$ python -q
>>> import numpy as np
>>> np.set_printoptions(precision=2, suppress=True, linewidth=100)
>>> F = np.load("out16.npy")
>>> print(F)
[[5. 1. 1. 1. 1. 1. 1. 1. 1.]
 [1. 5. 1. 1. 1. 1. 1. 1. 1.]
 [1. 1. 5. 1. 1. 1. 1. 1. 1.]
 [1. 1. 1. 5. 1. 1. 1. 1. 1.]
 [1. 1. 1. 1. 5. 1. 1. 1. 1.]
 [1. 1. 1. 1. 1. 5. 1. 1. 1.]
 [1. 1. 1. 1. 1. 1. 5. 1. 1.]
 [1. 1. 1. 1. 1. 1. 1. 5. 1.]
 [1. 1. 1. 1. 1. 1. 1. 1. 5.]]
>>> evals, V = np.linalg.eigh(F)
>>> print(np.round(V.T @ V, 2) + 0)
[[1. 0. 0. 0. 0. 0. 0. 0. 0.]
 [0. 1. 0. 0. 0. 0. 0. 0. 0.]
 [0. 0. 1. 0. 0. 0. 0. 0. 0.]
 [0. 0. 0. 1. 0. 0. 0. 0. 0.]
 [0. 0. 0. 0. 1. 0. 0. 0. 0.]
 [0. 0. 0. 0. 0. 1. 0. 0. 0.]
 [0. 0. 0. 0. 0. 0. 1. 0. 0.]
 [0. 0. 0. 0. 0. 0. 0. 1. 0.]
 [0. 0. 0. 0. 0. 0. 0. 0. 1.]]
>>> print(np.linalg.svd(F, compute_uv=False))
[13.  4.  4.  4.  4.  4.  4.  4.  4.]
>>> print(np.round(V.T @ F @ V, 2) + 0)
[[ 4.  0.  0.  0.  0.  0.  0.  0.  0.]
 [ 0.  4.  0.  0.  0.  0.  0.  0.  0.]
 [ 0.  0.  4.  0.  0.  0.  0.  0.  0.]
 [ 0.  0.  0.  4.  0.  0.  0.  0.  0.]
 [ 0.  0.  0.  0.  4.  0.  0.  0.  0.]
 [ 0.  0.  0.  0.  0.  4.  0.  0.  0.]
 [ 0.  0.  0.  0.  0.  0.  4.  0.  0.]
 [ 0.  0.  0.  0.  0.  0.  0.  4.  0.]
 [ 0.  0.  0.  0.  0.  0.  0.  0. 13.]]
>>> print(np.abs(V[:, -1]))
[0.33 0.33 0.33 0.33 0.33 0.33 0.33 0.33 0.33]
>>> print(evals.sum(), np.trace(F))
45.0 45.0
>>> print(F @ F)
[[33. 17. 17. 17. 17. 17. 17. 17. 17.]
 [17. 33. 17. 17. 17. 17. 17. 17. 17.]
 [17. 17. 33. 17. 17. 17. 17. 17. 17.]
 [17. 17. 17. 33. 17. 17. 17. 17. 17.]
 [17. 17. 17. 17. 33. 17. 17. 17. 17.]
 [17. 17. 17. 17. 17. 33. 17. 17. 17.]
 [17. 17. 17. 17. 17. 17. 33. 17. 17.]
 [17. 17. 17. 17. 17. 17. 17. 33. 17.]
 [17. 17. 17. 17. 17. 17. 17. 17. 33.]]
>>> print(np.allclose(F @ F.T, F.T @ F))
True
>>> print(np.trace(F))
45.0
>>> print(np.linalg.matrix_power(F, 3))
[[301. 237. 237. 237. 237. 237. 237. 237. 237.]
 [237. 301. 237. 237. 237. 237. 237. 237. 237.]
 [237. 237. 301. 237. 237. 237. 237. 237. 237.]
 [237. 237. 237. 301. 237. 237. 237. 237. 237.]
 [237. 237. 237. 237. 301. 237. 237. 237. 237.]
 [237. 237. 237. 237. 237. 301. 237. 237. 237.]
 [237. 237. 237. 237. 237. 237. 301. 237. 237.]
 [237. 237. 237. 237. 237. 237. 237. 301. 237.]
 [237. 237. 237. 237. 237. 237. 237. 237. 301.]]
>>> print(round(float(np.linalg.det(F)), 2))
851968.0
>>> print(round(float(np.abs(np.linalg.eigvals(F)).max()), 2))
13.0
>>> print(np.sort(np.abs(np.linalg.eigvals(F))))
[ 4.  4.  4.  4.  4.  4.  4.  4. 13.]
>>> x0 = np.ones(9)
>>> for _ in range(6):
...     x0 = F @ x0
...     x0 /= np.linalg.norm(x0)
...     print(round(x0 @ F @ x0, 2))
... 
13.0
13.0
13.0
13.0
13.0
13.0
>>> print(np.round(np.linalg.eigvalsh(F)[-1], 2))
13.0
>>> rng = np.random.default_rng(90280)
>>> other = F + rng.integers(-2, 3, (9, 1)) @ rng.integers(-2, 3, (1, 9))
>>> print(other)
[[ 7.  2.  2.  1.  0. -1.  1.  1.  0.]
 [ 1.  5.  1.  1.  1.  1.  1.  1.  1.]
 [ 3.  2.  6.  1.  0. -1.  1.  1.  0.]
 [ 5.  3.  3.  5. -1. -3.  1.  1. -1.]
 [-3. -1. -1.  1.  7.  5.  1.  1.  3.]
 [ 5.  3.  3.  1. -1.  1.  1.  1. -1.]
 [-3. -1. -1.  1.  3.  5.  5.  1.  3.]
 [ 3.  2.  2.  1.  0. -1.  1.  5.  0.]
 [ 1.  1.  1.  1.  1.  1.  1.  1.  5.]]
>>> print(other - F)
[[ 2.  1.  1.  0. -1. -2.  0.  0. -1.]
 [ 0.  0.  0.  0.  0.  0.  0.  0.  0.]
 [ 2.  1.  1.  0. -1. -2.  0.  0. -1.]
 [ 4.  2.  2.  0. -2. -4.  0.  0. -2.]
 [-4. -2. -2.  0.  2.  4.  0.  0.  2.]
 [ 4.  2.  2.  0. -2. -4.  0.  0. -2.]
 [-4. -2. -2.  0.  2.  4.  0.  0.  2.]
 [ 2.  1.  1.  0. -1. -2.  0.  0. -1.]
 [ 0.  0.  0.  0.  0.  0.  0.  0.  0.]]
>>> O, R = np.linalg.qr(other)
>>> print(np.round(O.T @ O, 2) + 0)
[[1. 0. 0. 0. 0. 0. 0. 0. 0.]
 [0. 1. 0. 0. 0. 0. 0. 0. 0.]
 [0. 0. 1. 0. 0. 0. 0. 0. 0.]
 [0. 0. 0. 1. 0. 0. 0. 0. 0.]
 [0. 0. 0. 0. 1. 0. 0. 0. 0.]
 [0. 0. 0. 0. 0. 1. 0. 0. 0.]
 [0. 0. 0. 0. 0. 0. 1. 0. 0.]
 [0. 0. 0. 0. 0. 0. 0. 1. 0.]
 [0. 0. 0. 0. 0. 0. 0. 0. 1.]]
>>> print(np.trace(O @ O.T))
9.0
>>> print(np.round(O @ R, 2) + 0)
[[ 7.  2.  2.  1.  0. -1.  1.  1.  0.]
 [ 1.  5.  1.  1.  1.  1.  1.  1.  1.]
 [ 3.  2.  6.  1.  0. -1.  1.  1.  0.]
 [ 5.  3.  3.  5. -1. -3.  1.  1. -1.]
 [-3. -1. -1.  1.  7.  5.  1.  1.  3.]
 [ 5.  3.  3.  1. -1.  1.  1.  1. -1.]
 [-3. -1. -1.  1.  3.  5.  5.  1.  3.]
 [ 3.  2.  2.  1.  0. -1.  1.  5.  0.]
 [ 1.  1.  1.  1.  1.  1.  1.  1.  5.]]
>>> M = np.load("test3.npy")
>>> print(M)
[[0 0 0 1 0 0 0 0 1 0 1]
 [0 0 0 0 0 1 0 1 0 0 0]
 [0 0 0 1 0 0 1 0 1 1 1]
 [1 0 1 0 0 0 1 0 1 0 0]
 [0 0 0 0 0 1 0 1 0 0 0]
 [0 1 0 0 1 0 0 1 0 0 0]
 [0 0 1 1 0 0 0 0 1 1 0]
 [0 1 0 0 1 1 0 0 0 0 0]
 [1 0 1 1 0 0 1 0 0 1 1]
 [0 0 1 0 0 0 1 0 1 0 1]
 [1 0 1 0 0 0 0 0 1 1 0]]
>>> # rows 1 and 4 are equal
>>> idx = rng.permutation(11)
>>> print(idx)
[ 1 10  6  5  7  2  3  4  0  9  8]
>>> other = M[idx][:, idx]
>>> print(np.allclose(other, M))
False
>>> print(np.round(np.sort(np.abs(np.linalg.eigvals(other))), 2) + 0)
[0.   0.62 0.78 0.8  1.   1.46 1.56 1.62 2.   2.56 4.43]
>>> print(np.diag(other))
[0 0 0 0 0 0 0 0 0 0 0]
>>> print(other)
[[0 0 0 1 1 0 0 0 0 0 0]
 [0 0 0 0 0 1 0 0 1 1 1]
 [0 0 0 0 0 1 1 0 0 1 1]
 [1 0 0 0 1 0 0 1 0 0 0]
 [1 0 0 1 0 0 0 1 0 0 0]
 [0 1 1 0 0 0 1 0 0 1 1]
 [0 0 1 0 0 1 0 0 1 0 1]
 [0 0 0 1 1 0 0 0 0 0 0]
 [0 1 0 0 0 0 1 0 0 0 1]
 [0 1 1 0 0 1 0 0 0 0 1]
 [0 1 1 0 0 1 1 0 1 1 0]]
>>> print([round(float(np.linalg.det(M[:i, :i])), 2) + 0 for i in range(1, 12)])
[0.0, 0.0, 0.0, 0.0, 0.0, 0.0, 0.0, 0.0, 0.0, 0.0, 0.0]
>>> print(np.round(M @ np.linalg.pinv(M) @ M, 2) + 0)
[[0. 0. 0. 1. 0. 0. 0. 0. 1. 0. 1.]
 [0. 0. 0. 0. 0. 1. 0. 1. 0. 0. 0.]
 [0. 0. 0. 1. 0. 0. 1. 0. 1. 1. 1.]
 [1. 0. 1. 0. 0. 0. 1. 0. 1. 0. 0.]
 [0. 0. 0. 0. 0. 1. 0. 1. 0. 0. 0.]
 [0. 1. 0. 0. 1. 0. 0. 1. 0. 0. 0.]
 [0. 0. 1. 1. 0. 0. 0. 0. 1. 1. 0.]
 [0. 1. 0. 0. 1. 1. 0. 0. 0. 0. 0.]
 [1. 0. 1. 1. 0. 0. 1. 0. 0. 1. 1.]
 [0. 0. 1. 0. 0. 0. 1. 0. 1. 0. 1.]
 [1. 0. 1. 0. 0. 0. 0. 0. 1. 1. 0.]]
>>> print(np.unique(M.round(6), axis=0).shape)
(10, 11)
>>> print(np.abs(np.diag(np.linalg.qr(M)[1])) > 1e-9)
[ True  True  True  True False  True  True  True  True  True  True]
